$ python -q
>>> import numpy as np
>>> from numpy import linalg as LA
>>> np.set_printoptions(suppress=True, linewidth=100)
>>> W2 = 5 * np.array([[-0.8, 1.2, 1.3], [-1.4, -2.2, 0.1]])
>>> rng = np.random.default_rng(2495)
>>> z = rng.integers(0, 2, 37)
>>> m1 = W2[z] + rng.normal(size=(37, 3))
>>> m1.round(2)
array([[ -7.4 , -11.29,   1.09],
       [ -7.08, -11.13,   0.87],
       [ -9.12, -11.22,  -0.1 ],
       [ -5.61, -11.38,  -0.52],
       [ -4.12,   4.91,   5.88],
       [ -3.53,   4.8 ,   6.62],
       [ -7.49, -10.55,   1.88],
       [ -7.52,  -9.37,  -0.25],
       [ -5.56, -10.27,   2.98],
       [ -4.74, -10.19,   0.21],
       [ -4.1 ,   7.49,   7.3 ],
       [ -4.61,   6.05,   6.47],
       [ -2.77,   7.24,   6.56],
       [ -4.17,   5.99,   5.59],
       [ -3.69,   5.13,   5.78],
       [ -6.43, -10.19,   1.19],
       [ -9.02, -11.12,   0.4 ],
       [ -6.74, -11.2 ,   1.24],
       [ -3.88,   6.77,   7.63],
       [ -8.63, -10.38,   1.05],
       [ -3.95,   6.42,   8.21],
       [ -7.26, -11.51,  -0.33],
       [ -7.68, -10.91,   0.66],
       [ -2.73,   9.12,   6.18],
       [ -4.11,   7.22,   5.03],
       [ -6.84, -10.54,   0.9 ],
       [ -7.37,  -8.92,   1.34],
       [ -7.44, -10.77,  -0.5 ],
       [ -6.94, -12.33,   1.33],
       [ -2.99,   6.37,   4.58],
       [ -4.54, -10.07,   0.86],
       [ -6.62, -13.41,   0.72],
       [ -7.36, -10.84,   1.63],
       [ -4.15,   5.46,   6.51],
       [ -4.85,   6.46,   5.37],
       [ -5.48,   4.65,   5.59],
       [ -2.81,   5.15,   7.44]])
>>> Ac = (m1 - m1.mean(axis=0)) / m1.std(axis=0)
>>> np.round(Ac.std(axis=0), 2)
array([1., 1., 1.])
>>> b = LA.lstsq(np.delete(Ac, 2, axis=1), Ac[:, 2])[0]
>>> print(round(1 - np.var(Ac[:, 2] - np.delete(Ac, 2, axis=1) @ b), 2))
0.9
>>> E = np.maximum(np.array([[4, -9, 1, 1],
...     [5, -3, 6, 8],
...     [-2, -1, -6, -7],
...     [-1, 0, 7, -3],
...     [-7, 1, 4, 8],
...     [8, -2, -9, 3],
...     [-9, 3, 8, 0],
...     [5, -5, 3, 1],
...     [-5, 1, 5, 3],
...     [0, 6, -9, -4],
...     [-6, -8, -7, 0],
...     [-3, -9, -4, 7],
...     [0, -8, -2, 0],
...     [2, -8, 6, 1],
...     [-6, 1, 5, 2],
...     [-2, 3, 3, 8],
...     [-1, 6, 7, -1],
...     [-9, -1, -6, 1],
...     [-8, 1, 2, -1],
...     [2, 2, -9, 0],
...     [-6, 2, 9, -4],
...     [5, 7, 8, 7],
...     [-4, -7, -7, -3]]) @ np.array([[0, -2, 0, -2, -1, 1, 1, -2],
...     [0, 2, 1, -1, 0, -1, 2, 2],
...     [-1, 0, -1, 1, 1, 0, 0, 1],
...     [1, -2, 1, -1, 0, -1, -1, 2]]) + np.array([-3, 1, 2, -2, -5, 1, 2, -1]), 0)
>>> E
array([[ 0,  0,  0,  0,  0, 13,  0,  0],
       [ 0,  0,  1,  0,  0,  1,  0,  5],
       [ 0, 17,  0,  4,  0,  7,  5,  0],
       [ 0,  9,  0, 10,  3,  3,  4,  2],
       [ 1,  1,  7,  7,  6,  0,  0, 35],
       [ 9,  0, 12,  0,  0,  8,  3,  0],
       [ 0, 25,  0, 21, 12,  0,  0, 31],
       [ 0,  0,  0,  0,  0, 10,  0,  0],
       [ 0,  7,  1,  9,  5,  0,  0, 22],
       [ 2, 21, 13,  0,  0,  0, 18,  0],
       [ 4,  0,  1, 11,  0,  3,  0,  0],
       [ 8,  0,  4,  2,  0,  0,  0,  0],
       [ 0,  0,  0,  4,  0,  9,  0,  0],
       [ 0,  0,  0,  7,  0, 10,  0,  0],
       [ 0, 11,  0, 12,  6,  0,  0, 22],
       [ 2,  0, 10,  0,  0,  0,  0, 28],
       [ 0, 17,  0,  2,  3,  0, 14, 18],
       [ 4, 15,  8, 10,  0,  0,  0, 11],
       [ 0, 21,  0, 16,  5,  0,  0, 17],
       [ 6,  1, 13,  0,  0,  1,  8,  0],
       [ 0, 25,  0, 21, 10,  0,  4, 16],
       [ 0,  0,  8,  0,  0,  0, 14, 25],
       [ 1,  1,  0,  9,  0,  7,  0,  0]])
>>> W2 = E[[1, 11]].astype(float)
>>> for _ in range(6):
...     z = LA.norm(E[:, None] - W2, axis=-1).argmin(axis=1)
...     W2 = np.array([E[z == j].mean(axis=0) for j in range(2)])
... 
>>> z
array([1, 1, 1, 1, 0, 1, 0, 1, 0, 1, 1, 1, 1, 1, 0, 0, 0, 0, 0, 1, 0, 0, 1])
>>> np.bincount(z)
array([10, 13])
